% python3 -q
>>> import numpy as np
>>> import numpy.linalg as la
>>> np.set_printoptions(precision=2, suppress=True, linewidth=120)
>>> tidy = lambda a: np.round(a, 2) + 0
>>> F = np.array([[-2, -2, -2, 2], [1, 1, 0, 2], [0, 2, 2, -2]])
>>> F
array([[-2, -2, -2,  2],
       [ 1,  1,  0,  2],
       [ 0,  2,  2, -2]])
>>> M2 = F[0, 0] * F[1:] - np.outer(F[1:, 0], F[0])
>>> M2
array([[ 0,  0,  2, -6],
       [ 0, -4, -4,  4]])
>>> np.flatnonzero(~M2.round(6).any(axis=1))
array([], dtype=int64)
>>> la.matrix_rank(M2), la.matrix_rank(F)
(np.int64(2), np.int64(3))
>>> np.unravel_index(np.abs(M2).argmax(), M2.shape)
(np.int64(0), np.int64(3))
>>> M2 - M2[0]
array([[ 0,  0,  0,  0],
       [ 0, -4, -6, 10]])
>>> M2.sum(axis=0)
array([ 0, -4, -2, -2])
>>> M2.shape
(2, 4)
>>> M2.mean(axis=0)
array([ 0., -2., -1., -1.])
>>> np.abs(M2).max()
np.int64(6)
>>> np.diff(M2, axis=0)
array([[ 0, -4, -6, 10]])
>>> np.count_nonzero(M2)
np.int64(5)
>>> la.rank(M2)
Traceback (most recent call last):
  File "<python-input-18>", line 1, in <module>
    la.rank(M2)
    ^^^^^^^
AttributeError: module 'numpy.linalg' has no attribute 'rank'
>>> vec = np.array([-6, 4, 6, -4])
>>> np.sign((F @ vec).round(6))
array([-1, -1,  1])
>>> F @ vec
array([-16, -10,  28])
>>> (F * vec).sum(axis=1)
array([-16, -10,  28])
>>> F @ (2 * vec)
array([-32, -20,  56])
>>> la.norm(F @ vec) <= la.norm(F, 2) * la.norm(vec) + 1e-9
np.True_
>>> W0 = np.array([[-0.38, 0.79, 1.22],
...     [-1.2, -2.56, -0.79],
...     [1.61, 1.82, -0.41],
...     [-0.28, -1.92, -1.29],
...     [2.05, 3.32, 0.3],
...     [1.93, 3.72, 0.9],
...     [0.22, -0.39, -0.62],
...     [0.49, 1.5, 0.74],
...     [-2.58, -4.78, -0.98],
...     [3.1, 6.31, 1.71],
...     [2.41, 5.22, 1.58],
...     [0.28, 1.89, 1.3],
...     [2.41, 5.21, 1.58]])
>>> C2 = np.cov(W0, rowvar=False)
>>> tidy(C2)
array([[ 2.72,  5.24,  1.21],
       [ 5.24, 10.91,  3.06],
       [ 1.21,  3.06,  1.19]])
>>> C2.shape
(3, 3)
>>> tidy(la.eigvalsh(C2)[::-1])
array([14.28,  0.53,  0.  ])
>>> np.argwhere(np.triu(np.abs(np.corrcoef(W0.T)) > 0.8, 1))
array([[0, 1],
       [1, 2]])
>>> np.median(W0, axis=0)
array([0.49, 1.82, 0.74])
>>> tidy(np.corrcoef(W0.T))
array([[1.  , 0.96, 0.67],
       [0.96, 1.  , 0.85],
       [0.67, 0.85, 1.  ]])
